$ ipython --no-banner

In [1]: import numpy as np

In [2]: np.set_printoptions(precision=1, suppress=True, linewidth=120, floatmode="fixed")

In [3]: feats = np.load("mat.npy")

In [4]: feats
Out[4]: 
array([[ -2.0,   0.0,   7.0,  -7.0],
       [ -7.0,  15.0,  -3.0,  -7.0],
       [ -7.0,  20.0,  -8.0,  -7.0],
       [ -7.0,  20.0, -13.0,  -2.0]])

In [5]: f = np.array([-7, -7, 6, 2])

In [6]: Y = feats + np.outer(f, np.eye(4)[3])

In [7]: Y
Out[7]: 
array([[ -2.0,   0.0,   7.0, -14.0],
       [ -7.0,  15.0,  -3.0, -14.0],
       [ -7.0,  20.0,  -8.0,  -1.0],
       [ -7.0,  20.0, -13.0,   0.0]])

In [8]: print(round(float(np.linalg.det(Y) / np.linalg.det(feats)), 1), np.round(1 + np.linalg.solve(feats, f)[3], 1))
-1.3 -1.3

In [9]: q, vecs = np.linalg.qr(feats[:, :2])[0], np.linalg.qr(feats[:, 2:])[0]

In [10]: sv = np.linalg.svd(q.T @ vecs, compute_uv=False)

In [11]: sv
Out[11]: array([1.0, 0.9])

In [12]: print(np.degrees(np.arccos(sv.clip(0, 1))))
[ 2.0 26.2]

In [13]: vals, vecs = np.linalg.eig(feats)

In [14]: vals
Out[14]: array([-2.0,  5.0,  5.0, -5.0])

In [15]: np.sort(np.linalg.eigvals(feats @ feats))
Out[15]: array([ 4.0, 25.0, 25.0, 25.0])

In [16]: np.sort(np.linalg.eigvals(np.linalg.inv(feats)))
Out[16]: array([-0.5+0.0j, -0.2+0.0j,  0.2-0.0j,  0.2+0.0j])

In [17]: np.round(feats @ vecs[:, 0] - vals[0] * vecs[:, 0], 1) + 0
Out[17]: array([0.0, 0.0, 0.0, 0.0])

In [18]: round(float(np.prod(vals)), 1)
Out[18]: 250.0

In [19]: Uu, sv, Vt = np.linalg.svd(feats)

In [20]: sv
Out[20]: array([38.2, 12.5,  1.2,  0.5])

In [21]: np.argmax(sv[:-1] / (sv[1:] + 1e-6)) + 1
Out[21]: np.int64(2)

In [22]: Y = Uu[:, :2] @ np.diag(sv[:2]) @ Vt[:2]

In [23]: np.linalg.matrix_rank(feats, rtol=0.05)
Out[23]: np.int64(2)

In [24]: round(float(np.linalg.norm(feats - Y, 2)), 1), np.round(sv[2], 1)
Out[24]: (1.2, np.float64(1.2))

In [25]: q, R = np.linalg.qr(feats)

In [26]: np.round(q.T @ q, 1) + 0
Out[26]: 
array([[1.0, 0.0, 0.0, 0.0],
       [0.0, 1.0, 0.0, 0.0],
       [0.0, 0.0, 1.0, 0.0],
       [0.0, 0.0, 0.0, 1.0]])

In [27]: np.allclose(R.T @ R, feats.T @ feats)
Out[27]: True

In [28]: np.abs(np.diag(R))
Out[28]: array([12.3,  6.6,  3.6,  0.8])

In [29]: K = np.loadtxt("w.csv", delimiter=",")

In [30]: K
Out[30]: 
array([[-3.4,  0.1,  2.5,  0.3, -3.7,  1.3, -3.1, -1.4,  2.9],
       [-1.3,  0.7,  0.4,  0.4, -0.3,  0.4, -0.6, -0.2,  0.0],
       [-0.6, -0.7,  0.3,  0.0, -0.6, -0.1, -0.5, -0.3,  0.5],
       [ 0.9,  0.1, -0.3,  0.3,  1.5, -0.6,  0.5,  0.4, -0.4],
       [-5.0, -0.4,  3.1, -0.1, -5.6,  2.0, -5.1, -1.4,  3.0],
       [-4.6,  0.1,  3.2,  0.0, -4.4,  1.5, -4.3, -1.7,  2.7],
       [-2.6,  0.4,  2.1,  0.3, -3.2,  0.9, -3.0, -1.1,  1.7],
       [-3.2, -0.1,  1.5,  0.7, -2.5,  0.4, -2.6, -0.4,  2.1],
       [ 1.7, -0.2, -1.3,  0.2,  1.9, -0.2,  1.6,  0.0, -0.9],
       [-0.6, -0.4,  0.8,  0.3, -0.8,  0.6, -1.2,  0.1,  0.6],
       [ 4.8, -0.1, -2.8,  0.1,  4.1, -1.7,  4.0,  1.5, -2.5],
       [ 1.7, -0.2, -1.6, -0.1,  2.1, -0.2,  2.1,  1.0, -1.3],
       [ 0.7,  0.4, -0.9,  0.1,  1.2, -0.7,  1.7,  0.8, -0.9],
       [ 0.3,  0.0,  0.2, -0.5, -0.1,  0.4, -0.8,  0.1,  0.1],
       [-0.3,  0.0, -0.2,  0.6, -0.1, -0.6,  0.4, -0.2, -0.1],
       [ 5.4,  0.6, -3.3,  0.2,  5.3, -1.7,  5.4,  1.5, -3.6],
       [-2.7,  0.2,  1.8, -0.2, -3.2,  1.0, -2.5, -0.6,  2.0],
       [ 1.6,  0.1, -1.1, -0.1,  1.7, -1.0,  1.9,  0.5, -0.8],
       [ 0.5,  0.1, -0.1, -0.4,  0.2,  0.3,  0.0,  0.1, -0.2],
       [-1.2, -0.2,  0.3, -0.3, -0.9,  0.5, -0.3,  0.1,  0.5],
       [ 4.3,  0.6, -3.2, -0.1,  3.8, -1.8,  4.3,  0.9, -3.3],
       [ 3.4, -0.1, -2.1,  0.2,  3.4, -1.0,  3.8,  1.0, -2.7],
       [ 0.8,  0.8, -0.9, -0.2,  1.3, -0.2,  1.5,  0.7, -0.9],
       [ 3.7,  0.0, -2.3,  0.1,  3.8, -1.7,  3.3,  1.8, -2.7],
       [ 0.1, -0.1, -0.1,  0.1, -0.3, -0.1, -0.4, -0.2,  0.2],
       [-1.4,  0.5,  1.4,  0.0, -1.4,  0.2, -1.5, -0.5,  1.1],
       [-0.6,  0.0,  1.0,  0.0, -1.3,  0.4, -1.4, -0.4,  0.7],
       [ 1.9, -0.4, -1.3,  0.2,  1.2, -0.5,  1.5,  1.1, -0.7],
       [ 0.4, -0.3, -0.8, -0.3,  0.7, -0.3,  0.9,  0.5, -0.3],
       [ 2.6,  0.7, -2.2, -0.2,  2.9, -0.4,  2.7,  0.9, -1.8],
       [ 2.7, -0.7, -1.7,  0.1,  2.6, -0.7,  2.7,  1.3, -1.5]])

In [31]: t = np.radians(60)

In [32]: R = np.eye(9)

In [33]: R[8, 8] = R[6, 6] = np.cos(t)

In [34]: R[8, 6], R[6, 8] = -np.sin(t), np.sin(t)

In [35]: R
Out[35]: 
array([[ 1.0,  0.0,  0.0,  0.0,  0.0,  0.0,  0.0,  0.0,  0.0],
       [ 0.0,  1.0,  0.0,  0.0,  0.0,  0.0,  0.0,  0.0,  0.0],
       [ 0.0,  0.0,  1.0,  0.0,  0.0,  0.0,  0.0,  0.0,  0.0],
       [ 0.0,  0.0,  0.0,  1.0,  0.0,  0.0,  0.0,  0.0,  0.0],
       [ 0.0,  0.0,  0.0,  0.0,  1.0,  0.0,  0.0,  0.0,  0.0],
       [ 0.0,  0.0,  0.0,  0.0,  0.0,  1.0,  0.0,  0.0,  0.0],
       [ 0.0,  0.0,  0.0,  0.0,  0.0,  0.0,  0.5,  0.0,  0.9],
       [ 0.0,  0.0,  0.0,  0.0,  0.0,  0.0,  0.0,  1.0,  0.0],
       [ 0.0,  0.0,  0.0,  0.0,  0.0,  0.0, -0.9,  0.0,  0.5]])

In [36]: Y = K @ R.T

In [37]: print(np.abs(Y - K).max(axis=0))
[0.0 0.0 0.0 0.0 0.0 0.0 5.8 0.0 2.9]

In [38]: round(float(np.linalg.det(R)), 1), np.trace(R)
Out[38]: (1.0, np.float64(8.0))

In [39]: print(np.allclose(K @ K.T, Y @ Y.T))
True

In [40]: dist = np.linalg.norm(K[:, None] - K[None], axis=-1)

In [41]: np.linalg.norm(K, axis=1)
Out[41]: 
array([ 7.3,  1.8,  1.4,  2.0, 10.3,  9.0,  6.0,  5.5,  3.4,  2.0,  8.7,  4.1,  2.8,  1.1,  1.0, 10.8,  5.7,  3.5,
        0.8,  1.8,  8.8,  7.2,  2.7,  7.6,  0.6,  3.1,  2.4,  3.3,  1.6,  5.7,  5.4])

In [42]: (dist + 1e9 * np.eye(31)).round(6).argmin(axis=1)
Out[42]: 
array([ 6, 19, 24, 28,  5,  4, 16, 16, 17, 26, 20,  8, 22, 18, 24, 20,  6,  8, 13,  2, 10, 23, 12, 21, 13, 26,  9, 17,
        3, 30, 11])

In [43]: np.unravel_index(dist.round(6).argmax(), dist.shape)
Out[43]: (np.int64(4), np.int64(15))

In [44]: np.linalg.norm(K - K.mean(axis=0), axis=1)
Out[44]: 
array([ 8.0,  2.3,  2.0,  1.5, 11.0,  9.7,  6.6,  6.2,  2.8,  2.6,  8.0,  3.5,  2.1,  1.5,  1.1, 10.1,  6.4,  2.8,
        0.8,  2.4,  8.1,  6.5,  2.1,  6.9,  1.2,  3.8,  3.1,  2.7,  1.1,  5.0,  4.7])

In [45]: f = np.array([2, 5, 1, 4, 1, 2, 4])

In [46]: X = np.array([np.roll(f, i) for i in range(7)])

In [47]: print(X)
[[2 5 1 4 1 2 4]
 [4 2 5 1 4 1 2]
 [2 4 2 5 1 4 1]
 [1 2 4 2 5 1 4]
 [4 1 2 4 2 5 1]
 [1 4 1 2 4 2 5]
 [5 1 4 1 2 4 2]]

In [48]: X[4] @ X[1]
Out[48]: np.int64(47)

In [49]: round(np.linalg.norm(X, 2), 1)
Out[49]: np.float64(19.0)

In [50]: np.linalg.norm(X, axis=0)
Out[50]: array([8.2, 8.2, 8.2, 8.2, 8.2, 8.2, 8.2])

In [51]: np.round(np.linalg.norm(X[4] - X[1]), 1)
Out[51]: np.float64(6.3)

In [52]: x = np.array([3, 5, 3, 7, 0, 7, 0])

In [53]: print(X @ x)
[76 51 95 46 86 54 67]

In [54]: print(X * x)
[[ 6 25  3 28  0 14  0]
 [12 10 15  7  0  7  0]
 [ 6 20  6 35  0 28  0]
 [ 3 10 12 14  0  7  0]
 [12  5  6 28  0 35  0]
 [ 3 20  3 14  0 14  0]
 [15  5 12  7  0 28  0]]

In [55]: X @ (2 * x)
Out[55]: array([152, 102, 190,  92, 172, 108, 134])

In [56]: print(np.sign((X @ x).round(6)))
[1 1 1 1 1 1 1]

In [57]: np.linalg.norm(X @ x) <= np.linalg.norm(X, 2) * np.linalg.norm(x) + 1e-9
Out[57]: np.True_

In [58]: Y = np.linalg.inv(X)

In [59]: print(np.linalg.det(X) * Y)
[[ 1200.0  1808.0 -1764.0 -1612.0  1580.0   -16.0  -852.0]
 [ -852.0  1200.0  1808.0 -1764.0 -1612.0  1580.0   -16.0]
 [  -16.0  -852.0  1200.0  1808.0 -1764.0 -1612.0  1580.0]
 [ 1580.0   -16.0  -852.0  1200.0  1808.0 -1764.0 -1612.0]
 [-1612.0  1580.0   -16.0  -852.0  1200.0  1808.0 -1764.0]
 [-1764.0 -1612.0  1580.0   -16.0  -852.0  1200.0  1808.0]
 [ 1808.0 -1764.0 -1612.0  1580.0   -16.0  -852.0  1200.0]]

In [60]: np.round(X @ Y, 1) + 0
Out[60]: 
array([[1.0, 0.0, 0.0, 0.0, 0.0, 0.0, 0.0],
       [0.0, 1.0, 0.0, 0.0, 0.0, 0.0, 0.0],
       [0.0, 0.0, 1.0, 0.0, 0.0, 0.0, 0.0],
       [0.0, 0.0, 0.0, 1.0, 0.0, 0.0, 0.0],
       [0.0, 0.0, 0.0, 0.0, 1.0, 0.0, 0.0],
       [0.0, 0.0, 0.0, 0.0, 0.0, 1.0, 0.0],
       [0.0, 0.0, 0.0, 0.0, 0.0, 0.0, 1.0]])

In [61]: np.linalg.inv(Y)
Out[61]: 
array([[2.0, 5.0, 1.0, 4.0, 1.0, 2.0, 4.0],
       [4.0, 2.0, 5.0, 1.0, 4.0, 1.0, 2.0],
       [2.0, 4.0, 2.0, 5.0, 1.0, 4.0, 1.0],
       [1.0, 2.0, 4.0, 2.0, 5.0, 1.0, 4.0],
       [4.0, 1.0, 2.0, 4.0, 2.0, 5.0, 1.0],
       [1.0, 4.0, 1.0, 2.0, 4.0, 2.0, 5.0],
       [5.0, 1.0, 4.0, 1.0, 2.0, 4.0, 2.0]])

In [62]: np.allclose(Y, X.T)
Out[62]: False

In [63]: np.round(np.linalg.det(X) * np.linalg.det(Y), 1)
Out[63]: np.float64(1.0)

In [64]: (np.abs(Y) > 1e-9).astype(int)
Out[64]: 
array([[1, 1, 1, 1, 1, 1, 1],
       [1, 1, 1, 1, 1, 1, 1],
       [1, 1, 1, 1, 1, 1, 1],
       [1, 1, 1, 1, 1, 1, 1],
       [1, 1, 1, 1, 1, 1, 1],
       [1, 1, 1, 1, 1, 1, 1],
       [1, 1, 1, 1, 1, 1, 1]])
